>>> import numpy as np
>>> np.set_printoptions(suppress=True, linewidth=100)
>>> mat = np.load("x.npy")
>>> mat
array([[ 1, -1,  2, -2],
       [ 0, -2,  1, -3],
       [ 3,  1,  4,  0]])
>>> r = np.linalg.matrix_rank(mat)
>>> r
np.int64(2)
>>> N = np.linalg.svd(mat)[2][r:].T
>>> N.shape
(4, 2)
>>> [int(np.linalg.matrix_rank(np.delete(mat, i, axis=0))) for i in range(3)]
[2, 2, 2]
>>> np.round(N @ N.T, 2)
array([[ 0.65, -0.15, -0.45, -0.05],
       [-0.15,  0.65, -0.05, -0.45],
       [-0.45, -0.05,  0.35,  0.15],
       [-0.05, -0.45,  0.15,  0.35]])
>>> [int(np.linalg.matrix_rank(mat[:i])) for i in range(1, len(mat) + 1)]
[1, 2, 2]
>>> data = np.load("arr.npy")
>>> data
array([[-2., -3.,  0.,  0.],
       [-3., -2.,  0.,  0.],
       [ 0.,  0., -2., -3.],
       [ 0.,  0., -3., -2.]])
>>> # symmetric, so the eigenvalues are real
>>> M2 = np.array([[-3, -1, 0], [-1, -2, -3], [-2, -1, 0], [0, 0, 2]])
>>> np.einsum("ij,ij->i", data, data)
array([13., 13., 13., 13.])
>>> np.einsum("ij->j", data)
array([-5., -5., -5., -5.])
>>> np.linalg.matrix_rank(np.vstack([data, M2.T]))
np.int64(4)
>>> data @ M2
array([[ 9.,  8.,  9.],
       [11.,  7.,  6.],
       [ 4.,  2., -6.],
       [ 6.,  3., -4.]])
>>> np.einsum("ik,kj->ji", data, M2)
array([[ 9., 11.,  4.,  6.],
       [ 8.,  7.,  2.,  3.],
       [ 9.,  6., -6., -4.]])
>>> M2.T @ data.T
array([[ 9., 11.,  4.,  6.],
       [ 8.,  7.,  2.,  3.],
       [ 9.,  6., -6., -4.]])
>>> np.einsum("ik,kj->ij", data, M2)
array([[ 9.,  8.,  9.],
       [11.,  7.,  6.],
       [ 4.,  2., -6.],
       [ 6.,  3., -4.]])
>>> x0 = np.array([0, 2, 0, 4])
>>> target = data @ x0
>>> target
array([ -6.,  -4., -12.,  -8.])
>>> np.round(np.linalg.solve(data, data[:, 1]), 2)
array([-0.,  1., -0., -0.])
>>> np.round(np.linalg.solve(data, target + data[:, 0]), 2)
array([ 1.,  2., -0.,  4.])
>>> np.round(np.linalg.solve(data, -3 * target), 2)
array([ -0.,  -6.,  -0., -12.])
>>> np.round(np.linalg.solve(data, target), 2)
array([-0.,  2., -0.,  4.])
>>> F = np.array([[1.0, 0.0, 0.0], [1.0, 0.0, 0.0], [0.0, 0.0, 0.0]])
>>> left, sigma, VT = np.linalg.svd(F)
>>> evecs = VT[:(sigma > 1e-8).sum()]
>>> rng = np.random.default_rng(528)
>>> x0 = F[0] + -3 * F[2] + rng.integers(2) * np.eye(3)[0]
>>> x0
array([1., 0., 0.])
>>> np.diag(evecs.T @ evecs)
array([1., 0., 0.])
>>> np.allclose(evecs.T @ evecs @ x0, x0)
True
>>> round(float(np.linalg.norm(x0 - evecs.T @ evecs @ x0)), 2)
0.0
>>> evecs.T @ evecs
array([[1., 0., 0.],
       [0., 0., 0.],
       [0., 0., 0.]])
>>> r = np.linalg.matrix_rank(F)
>>> r
np.int64(1)
>>> N = np.linalg.svd(F)[2][r:].T
>>> np.allclose(F @ N, 0)
True
>>> N.shape
(3, 2)
>>> [int(np.linalg.matrix_rank(np.delete(F, i, axis=0))) for i in range(3)]
[1, 1, 1]
>>> F @ N
array([[0., 0.],
       [0., 0.],
       [0., 0.]])
>>> np.linalg.matrix_rank(F.T @ F), np.linalg.matrix_rank(F @ F.T)
(np.int64(1), np.int64(1))
>>> proj = np.triu(np.array([[2, -4, 1], [-3, 1, -1], [0, 4, 1]]), 1) + np.eye(3)
>>> M2 = proj @ F @ np.linalg.inv(proj)
>>> np.trace(M2), np.trace(F)
(np.float64(1.0), np.float64(1.0))
>>> np.linalg.matrix_rank(M2)
np.int64(1)
>>> M2 = F + rng.integers(-2, 3, (3, 1)) @ rng.integers(-2, 3, (1, 3))
>>> M2
array([[-1.,  0.,  2.],
       [ 2.,  0., -1.],
       [ 1.,  0., -1.]])
>>> np.abs(M2 - F).sum(axis=1)
array([4., 2., 2.])
>>> M2 - F
array([[-2.,  0.,  2.],
       [ 1.,  0., -1.],
       [ 1.,  0., -1.]])
>>> np.round(np.linalg.svd(M2 - F, compute_uv=False), 2) + 0
array([3.46, 0.  , 0.  ])
